In [1]: import numpy as np

In [2]: np.set_printoptions(suppress=True, linewidth=100)

In [3]: rnd = lambda a: np.round(a, 2) + 0

In [4]: E = np.load("test7.npy")

In [5]: E
Out[5]: 
array([[ 0,  1,  2,  2, -3],
       [-1,  0, -4,  1,  2],
       [-2,  4,  0,  0, -1],
       [-2, -1,  0,  0, -3],
       [ 3, -2,  1,  3,  0]])

In [6]: ang = np.radians(72)

In [7]: r_ = np.eye(5)

In [8]: r_[0, 0] = r_[4, 4] = np.cos(ang)

In [9]: r_[0, 4], r_[4, 0] = -np.sin(ang), np.sin(ang)

In [10]: rnd(r_)
Out[10]: 
array([[ 0.31,  0.  ,  0.  ,  0.  , -0.95],
       [ 0.  ,  1.  ,  0.  ,  0.  ,  0.  ],
       [ 0.  ,  0.  ,  1.  ,  0.  ,  0.  ],
       [ 0.  ,  0.  ,  0.  ,  1.  ,  0.  ],
       [ 0.95,  0.  ,  0.  ,  0.  ,  0.31]])

In [11]: A2 = E @ r_.T

In [12]: np.allclose(E @ E.T, A2 @ A2.T)
Out[12]: True

In [13]: rnd(np.abs(A2 - E).max(axis=0))
Out[13]: array([4.24, 0.  , 0.  , 0.  , 2.85])

In [14]: rnd(np.linalg.svd(E, compute_uv=False)), rnd(np.linalg.svd(A2, compute_uv=False))
Out[14]: (array([6.12, 6.12, 3.41, 3.41, 0.  ]), array([6.12, 6.12, 3.41, 3.41, 0.  ]))

In [15]: rnd(A2)
Out[15]: 
array([[ 2.85,  1.  ,  2.  ,  2.  , -0.93],
       [-2.21,  0.  , -4.  ,  1.  , -0.33],
       [ 0.33,  4.  ,  0.  ,  0.  , -2.21],
       [ 2.24, -1.  ,  0.  ,  0.  , -2.83],
       [ 0.93, -2.  ,  1.  ,  3.  ,  2.85]])

In [16]: left, sv, Vh = np.linalg.svd(E)

In [17]: evecs = Vh[:(sv > 1e-8).sum()]

In [18]: rng = np.random.default_rng(550251)

In [19]: vec = E[4] + -1 * E[0] + rng.integers(2) * np.eye(5)[0]

In [20]: vec
Out[20]: array([ 4., -3., -1.,  1.,  3.])

In [21]: np.linalg.matrix_rank(np.vstack([E, vec]))
Out[21]: np.int64(5)

In [22]: rnd(np.diag(evecs.T @ evecs))
Out[22]: array([0.61, 0.96, 0.77, 0.89, 0.77])

In [23]: np.allclose(evecs.T @ evecs @ vec, vec)
Out[23]: False

In [24]: rnd(np.linalg.norm(vec - evecs.T @ evecs @ vec))
Out[24]: np.float64(0.62)

In [25]: rnd(evecs.T @ evecs)
Out[25]: 
array([[ 0.61, -0.12,  0.3 ,  0.21,  0.3 ],
       [-0.12,  0.96,  0.09,  0.06,  0.09],
       [ 0.3 ,  0.09,  0.77, -0.16, -0.23],
       [ 0.21,  0.06, -0.16,  0.89, -0.16],
       [ 0.3 ,  0.09, -0.23, -0.16,  0.77]])

In [26]: np.linalg.cond(E) > 100
Out[26]: np.True_

In [27]: left, sv, Vh = np.linalg.svd(E)

In [28]: rnd(sv)
Out[28]: array([6.12, 6.12, 3.41, 3.41, 0.  ])

In [29]: A2 = left[:, :4] @ np.diag(sv[:4]) @ Vh[:4]

In [30]: rnd(np.abs(E - A2).max())
Out[30]: np.float64(0.0)

In [31]: np.linalg.matrix_rank(A2)
Out[31]: np.int64(4)

In [32]: rnd(A2)
Out[32]: 
array([[ 0.,  1.,  2.,  2., -3.],
       [-1.,  0., -4.,  1.,  2.],
       [-2.,  4.,  0.,  0., -1.],
       [-2., -1.,  0.,  0., -3.],
       [ 3., -2.,  1.,  3.,  0.]])

In [33]: rnd(np.linalg.norm(E - A2, 2)), rnd(sv[4])
Out[33]: (np.float64(0.0), np.float64(0.0))

In [34]: rnd(np.linalg.norm(E - A2) / np.linalg.norm(E))
Out[34]: np.float64(0.0)

In [35]: arr = np.load("w.npy")

In [36]: arr
Out[36]: 
array([[0.25, 0.  , 0.  , 0.  , 0.25, 0.25, 0.25, 0.  ],
       [0.  , 0.5 , 0.  , 0.  , 0.  , 0.5 , 0.  , 0.  ],
       [0.5 , 0.  , 0.5 , 0.  , 0.  , 0.  , 0.  , 0.  ],
       [0.2 , 0.2 , 0.  , 0.4 , 0.  , 0.  , 0.2 , 0.  ],
       [0.  , 0.5 , 0.  , 0.  , 0.5 , 0.  , 0.  , 0.  ],
       [0.  , 0.  , 0.  , 0.  , 0.  , 0.5 , 0.5 , 0.  ],
       [0.  , 0.  , 0.  , 0.33, 0.  , 0.  , 0.67, 0.  ],
       [0.2 , 0.2 , 0.2 , 0.  , 0.  , 0.  , 0.  , 0.4 ]])

In [37]: # rows sum to 1

In [38]: ang = np.radians(15)

In [39]: r_ = np.eye(8)

In [40]: r_[2, 2] = r_[3, 3] = np.cos(ang)

In [41]: r_[2, 3], r_[3, 2] = -np.sin(ang), np.sin(ang)

In [42]: rnd(r_)
Out[42]: 
array([[ 1.  ,  0.  ,  0.  ,  0.  ,  0.  ,  0.  ,  0.  ,  0.  ],
       [ 0.  ,  1.  ,  0.  ,  0.  ,  0.  ,  0.  ,  0.  ,  0.  ],
       [ 0.  ,  0.  ,  0.97, -0.26,  0.  ,  0.  ,  0.  ,  0.  ],
       [ 0.  ,  0.  ,  0.26,  0.97,  0.  ,  0.  ,  0.  ,  0.  ],
       [ 0.  ,  0.  ,  0.  ,  0.  ,  1.  ,  0.  ,  0.  ,  0.  ],
       [ 0.  ,  0.  ,  0.  ,  0.  ,  0.  ,  1.  ,  0.  ,  0.  ],
       [ 0.  ,  0.  ,  0.  ,  0.  ,  0.  ,  0.  ,  1.  ,  0.  ],
       [ 0.  ,  0.  ,  0.  ,  0.  ,  0.  ,  0.  ,  0.  ,  1.  ]])

In [43]: A2 = arr @ r_.T

In [44]: np.allclose(np.linalg.norm(arr, axis=1), np.linalg.norm(A2, axis=1))
Out[44]: True

In [45]: np.allclose(arr @ arr.T, A2 @ A2.T)
Out[45]: True

In [46]: M = np.load("out17.npy")

In [47]: M
Out[47]: 
array([[ -2., -13.,  22., -29.],
       [-14.,   4., -18.,  32.],
       [-11., -13.,  17., -15.],
       [ -4., -13.,  22., -27.]])

In [48]: u = np.array([-1, 0, 2, 2])

In [49]: A2 = M + np.outer(u, np.eye(4)[3])

In [50]: np.linalg.matrix_rank(A2 - M)
Out[50]: np.int64(1)

In [51]: idx = rng.permutation(4)

In [52]: A2 = M[:, idx] * rng.choice([-1, 1], 4)

In [53]: A2
Out[53]: 
array([[ 22.,   2.,  13.,  29.],
       [-18.,  14.,  -4., -32.],
       [ 17.,  11.,  13.,  15.],
       [ 22.,   4.,  13.,  27.]])

In [54]: left, _, Vh = np.linalg.svd(M.T @ A2)

In [55]: idx
Out[55]: array([2, 0, 1, 3])

In [56]: rnd(np.linalg.lstsq(M, A2)[0])
Out[56]: 
array([[ 0., -1.,  0.,  0.],
       [ 0.,  0., -1.,  0.],
       [ 1.,  0.,  0.,  0.],
       [ 0.,  0.,  0., -1.]])

In [57]: J = np.load("arr.npy")

In [58]: J
Out[58]: 
array([[-3, -2,  0,  0,  0,  0],
       [-1,  0,  0,  0,  0,  0],
       [ 3, -3,  0,  0,  0,  0],
       [ 0,  0, -3, -2,  0,  0],
       [ 0,  0, -1,  0,  0,  0],
       [ 0,  0,  3, -3,  0,  0],
       [ 0,  0,  0,  0, -3, -2],
       [ 0,  0,  0,  0, -1,  0],
       [ 0,  0,  0,  0,  3, -3]])

In [59]: u = np.array([1, 0])

In [60]: np.polyval(u, J[3])
Out[60]: array([ 0,  0, -3, -2,  0,  0])

In [61]: np.array([np.convolve(row, u, "same") for row in J])
Out[61]: 
array([[-3, -2,  0,  0,  0,  0],
       [-1,  0,  0,  0,  0,  0],
       [ 3, -3,  0,  0,  0,  0],
       [ 0,  0, -3, -2,  0,  0],
       [ 0,  0, -1,  0,  0,  0],
       [ 0,  0,  3, -3,  0,  0],
       [ 0,  0,  0,  0, -3, -2],
       [ 0,  0,  0,  0, -1,  0],
       [ 0,  0,  0,  0,  3, -3]])

In [62]: np.convolve(J[3], u)
Out[62]: array([ 0,  0, -3, -2,  0,  0,  0])

In [63]: np.correlate(J[3], J[1], "full")
Out[63]: array([0, 0, 0, 0, 0, 0, 0, 3, 2, 0, 0])

In [64]: np.cross(J[3, :3], J[1, :3])
Out[64]: array([0, 3, 0])

In [65]: A2 = J / np.linalg.norm(J, axis=1, keepdims=True)

In [66]: C2 = A2 @ A2.T

In [67]: np.argwhere(np.triu(np.abs(C2) > 0.95, 1))
Out[67]: array([], shape=(0, 2), dtype=int64)

In [68]: (np.abs(C2) > 0.9).astype(int)
Out[68]: 
array([[1, 0, 0, 0, 0, 0, 0, 0, 0],
       [0, 1, 0, 0, 0, 0, 0, 0, 0],
       [0, 0, 1, 0, 0, 0, 0, 0, 0],
       [0, 0, 0, 1, 0, 0, 0, 0, 0],
       [0, 0, 0, 0, 1, 0, 0, 0, 0],
       [0, 0, 0, 0, 0, 1, 0, 0, 0],
       [0, 0, 0, 0, 0, 0, 1, 0, 0],
       [0, 0, 0, 0, 0, 0, 0, 1, 0],
       [0, 0, 0, 0, 0, 0, 0, 0, 1]])

In [69]: rnd(C2[5])
Out[69]: array([ 0.  ,  0.  ,  0.  , -0.2 , -0.71,  1.  ,  0.  ,  0.  ,  0.  ])

In [70]: hat = J @ np.linalg.solve(J.T @ J, J.T)

In [71]: rnd(hat)
Out[71]: 
array([[ 0.96,  0.19,  0.03,  0.  ,  0.  ,  0.  ,  0.  ,  0.  ,  0.  ],
       [ 0.19,  0.05, -0.13,  0.  ,  0.  ,  0.  ,  0.  ,  0.  ,  0.  ],
       [ 0.03, -0.13,  0.98,  0.  ,  0.  ,  0.  ,  0.  ,  0.  ,  0.  ],
       [ 0.  ,  0.  ,  0.  ,  0.96,  0.19,  0.03,  0.  ,  0.  ,  0.  ],
       [ 0.  ,  0.  ,  0.  ,  0.19,  0.05, -0.13,  0.  ,  0.  ,  0.  ],
       [ 0.  ,  0.  ,  0.  ,  0.03, -0.13,  0.98,  0.  ,  0.  ,  0.  ],
       [ 0.  ,  0.  ,  0.  ,  0.  ,  0.  ,  0.  ,  0.96,  0.19,  0.03],
       [ 0.  ,  0.  ,  0.  ,  0.  ,  0.  ,  0.  ,  0.19,  0.05, -0.13],
       [ 0.  ,  0.  ,  0.  ,  0.  ,  0.  ,  0.  ,  0.03, -0.13,  0.98]])

In [72]: np.trace(hat)
Out[72]: np.float64(6.0)

In [73]: np.linalg.matrix_rank(np.eye(9) - hat)
Out[73]: np.int64(3)

In [74]: W0 = np.loadtxt("case19.csv", delimiter=",")

In [75]: W0
Out[75]: 
array([[3.1, 2. , 3. , 2. , 2. , 1. , 0. , 2. , 2. , 1. , 1. , 3. , 1. ],
       [0. , 3.1, 0. , 1. , 3. , 1. , 0. , 0. , 1. , 2. , 1. , 2. , 0. ],
       [3. , 3. , 3.1, 0. , 3. , 3. , 0. , 3. , 0. , 2. , 2. , 1. , 3. ],
       [3. , 2. , 2. , 3.1, 0. , 2. , 3. , 3. , 2. , 1. , 0. , 2. , 0. ],
       [0. , 3. , 3. , 2. , 1.1, 3. , 1. , 3. , 2. , 0. , 3. , 1. , 2. ],
       [0. , 2. , 3. , 2. , 1. , 1.1, 1. , 2. , 3. , 0. , 2. , 2. , 0. ],
       [0. , 1. , 2. , 0. , 3. , 2. , 0.1, 0. , 1. , 3. , 0. , 2. , 1. ],
       [2. , 0. , 3. , 1. , 2. , 0. , 2. , 3.1, 2. , 2. , 3. , 0. , 0. ],
       [3. , 0. , 3. , 1. , 1. , 2. , 0. , 1. , 3.1, 2. , 1. , 1. , 3. ],
       [1. , 1. , 3. , 0. , 2. , 1. , 1. , 1. , 1. , 2.1, 2. , 1. , 1. ],
       [0. , 1. , 3. , 3. , 3. , 0. , 3. , 0. , 0. , 1. , 1.1, 0. , 0. ],
       [2. , 2. , 3. , 3. , 3. , 0. , 1. , 1. , 0. , 0. , 3. , 1.1, 2. ],
       [3. , 2. , 3. , 2. , 2. , 1. , 0. , 2. , 2. , 1. , 1. , 3. , 1.1]])

In [76]: Q, evecs = np.linalg.qr(W0[:, :11])[0], np.linalg.qr(W0[:, 11:])[0]

In [77]: sv = np.linalg.svd(Q.T @ evecs, compute_uv=False)

In [78]: (sv > 0.9).sum()
Out[78]: np.int64(2)

In [79]: rnd(np.linalg.norm(Q @ Q.T - evecs @ evecs.T, 2))
Out[79]: np.float64(1.0)
